>>> import numpy as np
>>> np.set_printoptions(precision=3, suppress=True, linewidth=160, sign=" ")
>>> m1 = np.loadtxt("w.csv", delimiter=",")
>>> print(m1)
[[ 3.  0.  0.  0.  2.  0.  2.  0.  2.  0.  0.  2.  0.  0.]
 [ 0.  3.  2.  2.  0.  0.  0.  2.  0.  2.  2.  0.  2.  0.]
 [ 0.  2.  3.  2.  0.  0.  0.  2.  0.  2.  2.  0.  2.  0.]
 [ 0.  2.  2.  3.  0.  0.  0.  2.  0.  2.  2.  0.  2.  0.]
 [ 2.  0.  0.  0.  3.  0.  2.  0.  2.  0.  0.  2.  0.  0.]
 [ 0.  0.  0.  0.  0.  3.  0.  0.  0.  0.  0.  0.  0.  2.]
 [ 2.  0.  0.  0.  2.  0.  3.  0.  2.  0.  0.  2.  0.  0.]
 [ 0.  2.  2.  2.  0.  0.  0.  3.  0.  2.  2.  0.  2.  0.]
 [ 2.  0.  0.  0.  2.  0.  2.  0.  3.  0.  0.  2.  0.  0.]
 [ 0.  2.  2.  2.  0.  0.  0.  2.  0.  3.  2.  0.  2.  0.]
 [ 0.  2.  2.  2.  0.  0.  0.  2.  0.  2.  3.  0.  2.  0.]
 [ 2.  0.  0.  0.  2.  0.  2.  0.  2.  0.  0.  3.  0.  0.]
 [ 0.  2.  2.  2.  0.  0.  0.  2.  0.  2.  2.  0.  3.  0.]
 [ 0.  0.  0.  0.  0.  2.  0.  0.  0.  0.  0.  0.  0.  3.]]
>>> rng = np.random.default_rng(11)
>>> idx = rng.permutation(14)
>>> B = m1[:, idx] * rng.choice([-1, 1], 14)
>>> print(B)
[[ 0. -0. -2.  0. -0.  2.  0. -2.  2. -0. -0.  0. -0.  3.]
 [ 2. -2. -0.  2. -3.  0.  0. -0.  0. -0. -2.  2. -2.  0.]
 [ 3. -2. -0.  2. -2.  0.  0. -0.  0. -0. -2.  2. -2.  0.]
 [ 2. -2. -0.  2. -2.  0.  0. -0.  0. -0. -3.  2. -2.  0.]
 [ 0. -0. -2.  0. -0.  2.  0. -2.  3. -0. -0.  0. -0.  2.]
 [ 0. -0. -0.  0. -0.  0.  3. -0.  0. -2. -0.  0. -0.  0.]
 [ 0. -0. -3.  0. -0.  2.  0. -2.  2. -0. -0.  0. -0.  2.]
 [ 2. -2. -0.  2. -2.  0.  0. -0.  0. -0. -2.  2. -3.  0.]
 [ 0. -0. -2.  0. -0.  3.  0. -2.  2. -0. -0.  0. -0.  2.]
 [ 2. -2. -0.  3. -2.  0.  0. -0.  0. -0. -2.  2. -2.  0.]
 [ 2. -2. -0.  2. -2.  0.  0. -0.  0. -0. -2.  3. -2.  0.]
 [ 0. -0. -2.  0. -0.  2.  0. -3.  2. -0. -0.  0. -0.  2.]
 [ 2. -3. -0.  2. -2.  0.  0. -0.  0. -0. -2.  2. -2.  0.]
 [ 0. -0. -0.  0. -0.  0.  2. -0.  0. -3. -0.  0. -0.  0.]]
>>> Uu, _, vt = np.linalg.svd(m1.T @ B)
>>> print(idx)
[  2  12   6   9   1   8   5  11   4  13   3  10   7   0]
>>> arr = np.load("test10.npy")
>>> print(arr)
[[ 6  4  0  6 -2  2 -6 -6 -6  6  2  4]
 [ 0  0  0  0  0  0  0  0  0  0  0  0]
 [-6 -4  0 -6  2 -2  6  6  6 -6 -2 -4]
 [-3 -2  0 -3  1 -1  3  3  3 -3 -1 -2]
 [-6 -4  0 -6  2 -2  6  6  6 -6 -2 -4]
 [ 3  2  0  3 -1  1 -3 -3 -3  3  1  2]
 [ 3  2  0  3 -1  1 -3 -3 -3  3  1  2]
 [ 3  2  0  3 -1  1 -3 -3 -3  3  1  2]
 [-3 -2  0 -3  1 -1  3  3  3 -3 -1 -2]
 [ 6  4  0  6 -2  2 -6 -6 -6  6  2  4]
 [ 6  4  0  6 -2  2 -6 -6 -6  6  2  4]
 [-6 -4  0 -6  2 -2  6  6  6 -6 -2 -4]
 [ 0  0  0  0  0  0  0  0  0  0  0  0]
 [-3 -2  0 -3  1 -1  3  3  3 -3 -1 -2]]
>>> print(round(np.linalg.norm(arr, 1), 3), round(np.linalg.norm(arr, np.inf), 3))
54.0 50.0
>>> print(round(float(np.linalg.norm(arr, 2)), 3))
44.159
>>> print(round(float(np.linalg.norm(arr[6] - arr[2])), 3))
24.187
>>> print(arr[6] @ arr[2])
-130
>>> Uu, sv, vt = np.linalg.svd(arr, full_matrices=False)
>>> print(np.round(Uu.T @ arr @ vt.T, 3) + 0)
[[ 44.159   0.      0.      0.      0.      0.      0.      0.      0.      0.      0.      0.   ]
 [  0.      0.      0.      0.      0.      0.      0.      0.      0.      0.      0.      0.   ]
 [  0.      0.      0.      0.      0.      0.      0.      0.      0.      0.      0.      0.   ]
 [  0.      0.      0.      0.      0.      0.      0.      0.      0.      0.      0.      0.   ]
 [  0.      0.      0.      0.      0.      0.      0.      0.      0.      0.      0.      0.   ]
 [  0.      0.      0.      0.      0.      0.      0.      0.      0.      0.      0.      0.   ]
 [  0.      0.      0.      0.      0.      0.      0.      0.      0.      0.      0.      0.   ]
 [  0.      0.      0.      0.      0.      0.      0.      0.      0.      0.      0.      0.   ]
 [  0.      0.      0.      0.      0.      0.      0.      0.      0.      0.      0.      0.   ]
 [  0.      0.      0.      0.      0.      0.      0.      0.      0.      0.      0.      0.   ]
 [  0.      0.      0.      0.      0.      0.      0.      0.      0.      0.      0.      0.   ]
 [  0.      0.      0.      0.      0.      0.      0.      0.      0.      0.      0.      0.   ]]
>>> print(np.round(Uu.T @ Uu, 3) + 0)
[[ 1.  0.  0.  0.  0.  0.  0.  0.  0.  0.  0.  0.]
 [ 0.  1.  0.  0.  0.  0.  0.  0.  0.  0.  0.  0.]
 [ 0.  0.  1.  0.  0.  0.  0.  0.  0.  0.  0.  0.]
 [ 0.  0.  0.  1.  0.  0.  0.  0.  0.  0.  0.  0.]
 [ 0.  0.  0.  0.  1.  0.  0.  0.  0.  0.  0.  0.]
 [ 0.  0.  0.  0.  0.  1.  0.  0.  0.  0.  0.  0.]
 [ 0.  0.  0.  0.  0.  0.  1.  0.  0.  0.  0.  0.]
 [ 0.  0.  0.  0.  0.  0.  0.  1.  0.  0.  0.  0.]
 [ 0.  0.  0.  0.  0.  0.  0.  0.  1.  0.  0.  0.]
 [ 0.  0.  0.  0.  0.  0.  0.  0.  0.  1.  0.  0.]
 [ 0.  0.  0.  0.  0.  0.  0.  0.  0.  0.  1.  0.]
 [ 0.  0.  0.  0.  0.  0.  0.  0.  0.  0.  0.  1.]]
>>> print(np.abs(Uu[:, 0]).round(6).argmax())
0
>>> print(np.round(sv / sv[0], 3) + 0)
[ 1.  0.  0.  0.  0.  0.  0.  0.  0.  0.  0.  0.]
>>> print(sv.round(3) + 0)
[ 44.159   0.      0.      0.      0.      0.      0.      0.      0.      0.      0.      0.   ]
>>> print(np.round(vt @ vt.T, 3) + 0)
[[ 1.  0.  0.  0.  0.  0.  0.  0.  0.  0.  0.  0.]
 [ 0.  1.  0.  0.  0.  0.  0.  0.  0.  0.  0.  0.]
 [ 0.  0.  1.  0.  0.  0.  0.  0.  0.  0.  0.  0.]
 [ 0.  0.  0.  1.  0.  0.  0.  0.  0.  0.  0.  0.]
 [ 0.  0.  0.  0.  1.  0.  0.  0.  0.  0.  0.  0.]
 [ 0.  0.  0.  0.  0.  1.  0.  0.  0.  0.  0.  0.]
 [ 0.  0.  0.  0.  0.  0.  1.  0.  0.  0.  0.  0.]
 [ 0.  0.  0.  0.  0.  0.  0.  1.  0.  0.  0.  0.]
 [ 0.  0.  0.  0.  0.  0.  0.  0.  1.  0.  0.  0.]
 [ 0.  0.  0.  0.  0.  0.  0.  0.  0.  1.  0.  0.]
 [ 0.  0.  0.  0.  0.  0.  0.  0.  0.  0.  1.  0.]
 [ 0.  0.  0.  0.  0.  0.  0.  0.  0.  0.  0.  1.]]
>>> Uu, sv, vt = np.linalg.svd(arr)
>>> vecs = vt[:(sv > 1e-8).sum()]
>>> vec = arr[2] + 4 * arr[9] + rng.integers(2) * np.eye(12)[6]
>>> print(vec)
[ 18.  12.   0.  18.  -6.   6. -18. -18. -18.  18.   6.  12.]
>>> print(np.round(np.linalg.norm(vec - vecs.T @ vecs @ vec), 3))
0.0
>>> print(np.linalg.matrix_rank(np.vstack([arr, vec])))
1
>>> E = np.loadtxt("mat.csv", delimiter=",")
>>> print(E)
[[ 0.  1.  1.  0.  0.  0.  0.  0.  1.  0.  0.  1.  0.  0.  1.]
 [ 1.  0.  0.  0.  1.  0.  0.  0.  1.  0.  0.  1.  1.  0.  1.]
 [ 1.  0.  0.  0.  1.  0.  0.  0.  0.  0.  0.  1.  1.  0.  1.]
 [ 0.  0.  0.  0.  0.  1.  1.  0.  0.  0.  1.  0.  0.  1.  0.]
 [ 0.  1.  1.  0.  0.  0.  0.  0.  0.  0.  0.  1.  1.  0.  1.]
 [ 0.  0.  0.  1.  0.  0.  1.  1.  0.  1.  1.  0.  0.  1.  0.]
 [ 0.  0.  0.  1.  0.  1.  0.  1.  0.  1.  1.  0.  0.  1.  0.]
 [ 0.  0.  0.  0.  0.  1.  1.  0.  0.  1.  1.  0.  0.  0.  0.]
 [ 1.  1.  0.  0.  0.  0.  0.  0.  0.  0.  0.  1.  1.  0.  1.]
 [ 0.  0.  0.  0.  0.  1.  1.  1.  0.  0.  1.  0.  0.  1.  0.]
 [ 0.  0.  0.  1.  0.  1.  1.  1.  0.  1.  0.  0.  0.  1.  0.]
 [ 1.  1.  1.  0.  1.  0.  0.  0.  1.  0.  0.  0.  1.  0.  0.]
 [ 0.  1.  1.  0.  1.  0.  0.  0.  1.  0.  0.  1.  0.  0.  1.]
 [ 0.  0.  0.  1.  0.  1.  1.  0.  0.  1.  1.  0.  0.  0.  0.]
 [ 1.  1.  1.  0.  1.  0.  0.  0.  1.  0.  0.  0.  1.  0.  0.]]
>>> print(np.linalg.cond(E) > 100)
True
>>> print([round(float(x), 3) for x in np.linalg.svd(E, compute_uv=False)[:3]])
[5.536, 5.243, 2.247]
>>> print(np.linalg.matrix_rank(E, rtol=0.1))
12
>>> Uu, sv, vt = np.linalg.svd(arr)
>>> print(sv.round(3) + 0)
[ 44.159   0.      0.      0.      0.      0.      0.      0.      0.      0.      0.      0.   ]
>>> print(np.argmax(sv[:-1] / (sv[1:] + 1e-6)) + 1)
1
>>> B = Uu[:, :1] @ np.diag(sv[:1]) @ vt[:1]
>>> print(np.linalg.matrix_rank(arr, rtol=0.05))
1
>>> print(round(float(np.linalg.norm(arr - B, 2)), 3), np.round(sv[1], 3))
0.0 0.0
>>> print(np.flatnonzero(np.linalg.matrix_power((E != 0) + (E.T != 0) + np.eye(15), 15)[6]))
[  3   5   6   7   9  10  13]
>>> print(round(float(np.linalg.det(E)), 3))
0.0
>>> print(np.trace(E @ E @ E) // 6)
46.0
>>> print(E.sum(axis=0))
[ 5.  6.  5.  4.  5.  6.  6.  4.  5.  5.  6.  6.  6.  5.  6.]
>>> L = np.diag(E.sum(axis=1)) - E
>>> print(np.linalg.matrix_rank(L))
13
>>> print(round(np.linalg.det(L[1:, 1:])))
0
>>> feats = np.load("sample4.npy")
>>> print(feats)
[[-5. -4. -2.  2.]
 [ 8.  7.  2. -2.]
 [ 0.  0.  3.  0.]
 [-8. -4. -2.  5.]]
>>> B = m1 / np.linalg.norm(m1, axis=1, keepdims=True)
>>> gram = B @ B.T
>>> print(round(np.degrees(np.arccos(np.clip(gram[10, 3], -1, 1))), 3))
14.141
>>> print(np.argwhere(np.triu(np.abs(gram) > 0.95, 1)))
[[  0   4]
 [  0   6]
 [  0   8]
 [  0  11]
 [  1   2]
 [  1   3]
 [  1   7]
 [  1   9]
 [  1  10]
 [  1  12]
 [  2   3]
 [  2   7]
 [  2   9]
 [  2  10]
 [  2  12]
 [  3   7]
 [  3   9]
 [  3  10]
 [  3  12]
 [  4   6]
 [  4   8]
 [  4  11]
 [  6   8]
 [  6  11]
 [  7   9]
 [  7  10]
 [  7  12]
 [  8  11]
 [  9  10]
 [  9  12]
 [ 10  12]]
>>> print(gram[10])
[ 0.    0.97  0.97  0.97  0.    0.    0.    0.97  0.    0.97  1.    0.    0.97  0.  ]
>>> print(np.linalg.norm(B, axis=1))
[ 1.  1.  1.  1.  1.  1.  1.  1.  1.  1.  1.  1.  1.  1.]
>>> def softmax(z):
...     e = np.exp(z - z.max(axis=-1, keepdims=True))
...     return e / e.sum(axis=-1, keepdims=True)
... 
>>> print(softmax(feats[0] + -2))
[ 0.001  0.002  0.018  0.979]
>>> att = feats @ feats.T / np.sqrt(4)
>>> print(softmax(att).round(6).argmax(axis=1))
[ 3  1  2  3]
>>> print(np.round(softmax(att), 3) + 0)
[[ 0.     0.     0.     1.   ]
 [ 0.     1.     0.     0.   ]
 [ 0.     0.182  0.817  0.   ]
 [ 0.     0.     0.     1.   ]]
>>> A = np.loadtxt("block9.csv", delimiter=",")
>>> print(A)
[[  2.   2.   2.   2.   2.   2.   2.   2.   2.   2.   2.   2.   2.]
 [  2.   4.   4.   4.   4.   4.   4.   4.   4.   4.   4.   4.   4.]
 [  2.   4.   6.   6.   6.   6.   6.   6.   6.   6.   6.   6.   6.]
 [  2.   4.   6.   8.   8.   8.   8.   8.   8.   8.   8.   8.   8.]
 [  2.   4.   6.   8.  10.  10.  10.  10.  10.  10.  10.  10.  10.]
 [  2.   4.   6.   8.  10.  12.  12.  12.  12.  12.  12.  12.  12.]
 [  2.   4.   6.   8.  10.  12.  14.  14.  14.  14.  14.  14.  14.]
 [  2.   4.   6.   8.  10.  12.  14.  16.  16.  16.  16.  16.  16.]
 [  2.   4.   6.   8.  10.  12.  14.  16.  18.  18.  18.  18.  18.]
 [  2.   4.   6.   8.  10.  12.  14.  16.  18.  20.  20.  20.  20.]
 [  2.   4.   6.   8.  10.  12.  14.  16.  18.  20.  22.  22.  22.]
 [  2.   4.   6.   8.  10.  12.  14.  16.  18.  20.  22.  24.  24.]
 [  2.   4.   6.   8.  10.  12.  14.  16.  18.  20.  22.  24.  26.]]
>>> vec = np.array([3, 2, 1, 0, 3, 3, 1, 4, 3, 4, 4, 4, 0])
>>> rhs = A @ vec
>>> beta, lr = np.zeros(13), 1 / np.linalg.norm(A, 2) ** 2
>>> for i in range(150):
...     beta -= lr * A.T @ (A @ beta - rhs)
...     if i % 50 == 0: print(i, round(np.linalg.norm(A @ beta - rhs), 3))
... 
0 23.596
50 15.248
100 11.698
>>> print(np.round(np.linalg.cond(A), 3))
291.8
>>> vec = np.array([1, 1, 2, 3, 3, 3, 1, 3, 0, 1, 3, 1, 1])
>>> rhs = A @ vec
>>> print(rhs)
[  46.   90.  132.  170.  202.  228.  248.  266.  278.  290.  300.  304.  306.]
>>> print(np.linalg.solve(A, A[:, 0]))
[ 1.  0.  0.  0.  0.  0.  0.  0.  0.  0.  0.  0.  0.]
>>> print(np.linalg.solve(A, 3 * rhs))
[ 3.  3.  6.  9.  9.  9.  3.  9.  0.  3.  9.  3.  3.]
>>> idx = rng.permutation(13)
>>> B = A[:, idx] * rng.choice([-1, 1], 13)
>>> print(B)
[[  2.   2.  -2.   2.   2.   2.   2.   2.  -2.   2.  -2.   2.  -2.]
 [  4.   4.  -4.   4.   4.   4.   4.   4.  -2.   4.  -4.   4.  -4.]
 [  4.   6.  -6.   6.   6.   6.   6.   6.  -2.   6.  -6.   6.  -6.]
 [  4.   8.  -8.   8.   8.   8.   8.   8.  -2.   8.  -8.   8.  -6.]
 [  4.  10. -10.  10.   8.  10.  10.  10.  -2.  10. -10.  10.  -6.]
 [  4.  12. -10.  12.   8.  12.  12.  12.  -2.  12. -12.  12.  -6.]
 [  4.  12. -10.  14.   8.  14.  14.  14.  -2.  14. -14.  14.  -6.]
 [  4.  12. -10.  14.   8.  16.  16.  16.  -2.  16. -16.  16.  -6.]
 [  4.  12. -10.  14.   8.  18.  18.  18.  -2.  16. -18.  18.  -6.]
 [  4.  12. -10.  14.   8.  20.  18.  20.  -2.  16. -20.  20.  -6.]
 [  4.  12. -10.  14.   8.  22.  18.  22.  -2.  16. -22.  20.  -6.]
 [  4.  12. -10.  14.   8.  22.  18.  24.  -2.  16. -24.  20.  -6.]
 [  4.  12. -10.  14.   8.  22.  18.  24.  -2.  16. -26.  20.  -6.]]
>>> Uu, _, vt = np.linalg.svd(A.T @ B)
>>> print(idx)
[  1   5   4   6   3  10   8  11   0   7  12   9   2]
>>> L = np.linalg.cholesky(A)
>>> print(np.diag(L) ** 2)
[ 2.  2.  2.  2.  2.  2.  2.  2.  2.  2.  2.  2.  2.]
>>> print(np.linalg.eigvalsh(A).min() > 0)
True
>>> print(np.round(np.prod(np.diag(L)) ** 2, 3), round(np.linalg.det(A), 3))
8192.0 8192.0
>>> evals, vecs = np.linalg.eigh(A)
>>> print(np.unique(evals.round(6) + 0, return_counts=True)[1])
[ 1  1  1  1  1  1  1  1  1  1  1  1  1]
>>> print(round(float(evals.sum()), 3), np.trace(A))
182.0 182.0
>>> K = np.loadtxt("run11.csv", delimiter=",")
>>> print(K)
[[ 1.88  -1.229 -0.677 -3.43   1.626 -1.076 -0.253  0.164  3.262  1.475 -1.609  0.707  1.193  0.112  0.323]
 [-0.211  1.325 -0.065  1.089 -1.149  1.697  0.241  0.286  1.167  2.762 -0.541  2.022 -0.98   2.082 -1.2  ]
 [ 2.114 -1.45   0.091 -3.001  1.412  0.892 -2.069  0.375  4.499  3.632  0.096  0.364  0.743 -3.121  2.669]
 [ 0.049 -2.815  0.347 -1.495 -1.128 -0.855  1.783  1.124 -0.082 -3.476 -0.911  0.397  0.872  0.98   1.242]
 [-1.077  0.977  0.375  0.018  0.31  -1.963 -1.125 -1.884 -0.954  1.301  0.771 -0.179 -1.809 -0.074  0.344]]
>>> print(K.sum(axis=1))
[ 2.468  8.525  7.246 -3.968 -4.969]
>>> print(np.linalg.svd(K, compute_uv=False))
[ 10.      7.      4.9     3.43    2.401]
>>> print(np.unravel_index(np.abs(K).argmax(), K.shape))
(np.int64(2), np.int64(8))
